>>> import numpy as np
>>> from numpy import linalg as LA
>>> np.set_printoptions(precision=2, suppress=True, linewidth=160, floatmode="fixed")
>>> def rnd(a):
...     return np.round(a, 2) + 0
... 
>>> K = np.loadtxt("mat.csv", delimiter=",")
>>> K
array([[ 4.00,  4.00,  4.00,  4.00,  4.00,  4.00,  4.00,  4.00,  4.00],
       [ 4.00,  8.00,  8.00,  8.00,  8.00,  8.00,  8.00,  8.00,  8.00],
       [ 4.00,  8.00, 12.00, 12.00, 12.00, 12.00, 12.00, 12.00, 12.00],
       [ 4.00,  8.00, 12.00, 16.00, 16.00, 16.00, 16.00, 16.00, 16.00],
       [ 4.00,  8.00, 12.00, 16.00, 20.00, 20.00, 20.00, 20.00, 20.00],
       [ 4.00,  8.00, 12.00, 16.00, 20.00, 24.00, 24.00, 24.00, 24.00],
       [ 4.00,  8.00, 12.00, 16.00, 20.00, 24.00, 28.00, 28.00, 28.00],
       [ 4.00,  8.00, 12.00, 16.00, 20.00, 24.00, 28.00, 32.00, 32.00],
       [ 4.00,  8.00, 12.00, 16.00, 20.00, 24.00, 28.00, 32.00, 36.00]])
>>> A2 = K / np.sqrt((K ** 2).mean(axis=1, keepdims=True))
>>> rnd(A2[4])
array([0.24, 0.48, 0.72, 0.96, 1.20, 1.20, 1.20, 1.20, 1.20])
>>> LA.matrix_rank(K - K.mean(axis=1, keepdims=True))
np.int64(8)
>>> u = np.array([0, 0, -2, -2, -1, -2, -2, 2, 1])
>>> A2 = K + np.outer(u, np.eye(9)[2])
>>> A2
array([[ 4.00,  4.00,  4.00,  4.00,  4.00,  4.00,  4.00,  4.00,  4.00],
       [ 4.00,  8.00,  8.00,  8.00,  8.00,  8.00,  8.00,  8.00,  8.00],
       [ 4.00,  8.00, 10.00, 12.00, 12.00, 12.00, 12.00, 12.00, 12.00],
       [ 4.00,  8.00, 10.00, 16.00, 16.00, 16.00, 16.00, 16.00, 16.00],
       [ 4.00,  8.00, 11.00, 16.00, 20.00, 20.00, 20.00, 20.00, 20.00],
       [ 4.00,  8.00, 10.00, 16.00, 20.00, 24.00, 24.00, 24.00, 24.00],
       [ 4.00,  8.00, 10.00, 16.00, 20.00, 24.00, 28.00, 28.00, 28.00],
       [ 4.00,  8.00, 14.00, 16.00, 20.00, 24.00, 28.00, 32.00, 32.00],
       [ 4.00,  8.00, 13.00, 16.00, 20.00, 24.00, 28.00, 32.00, 36.00]])
>>> print(LA.matrix_rank(LA.inv(A2) - LA.inv(K), tol=1e-8))
1
>>> rnd(LA.det(A2) / LA.det(K)), rnd(1 + LA.solve(K, u)[2])
(np.float64(0.5), np.float64(0.5))
>>> q, vecs = LA.qr(K[:, :5])[0], LA.qr(K[:, 5:])[0]
>>> s = LA.svd(q.T @ vecs, compute_uv=False)
>>> rnd(LA.norm(q @ q.T - vecs @ vecs.T, 2))
np.float64(1.0)
>>> x0 = np.ones(9)
>>> for _ in range(3):
...     x0 = K @ x0
...     x0 /= LA.norm(x0)
...     print(round(x0 @ K @ x0, 2))
... 
146.45
146.64
146.64
>>> rnd(x0)
array([0.08, 0.15, 0.22, 0.28, 0.34, 0.38, 0.42, 0.44, 0.46])
>>> rnd(LA.svd(K, compute_uv=False))
array([146.64,  16.59,   6.20,   3.34,   2.18,   1.61,   1.29,   1.12,   1.03])
>>> np.unravel_index(np.abs(K).argmax(), K.shape)
(np.int64(8), np.int64(8))
>>> mat = np.loadtxt("m.csv", delimiter=",")
>>> mat
array([[  8.00,  -1.00,   3.00],
       [  0.00,  32.00,  -2.00],
       [  0.00,  -1.00, -18.00]])
>>> ev, vecs = LA.eig(mat)
>>> rnd(np.sort(LA.eigvals(mat @ mat)))
array([  64.00,  325.44, 1026.56])
>>> blk = np.stack([mat, -2 * mat, mat[::-1]])
>>> LA.matrix_rank(blk)
array([3, 3, 3])
>>> rnd(LA.det(blk))
array([-4624.00, 36992.00,  4624.00])
>>> (blk @ mat.T).shape
(3, 3, 3)
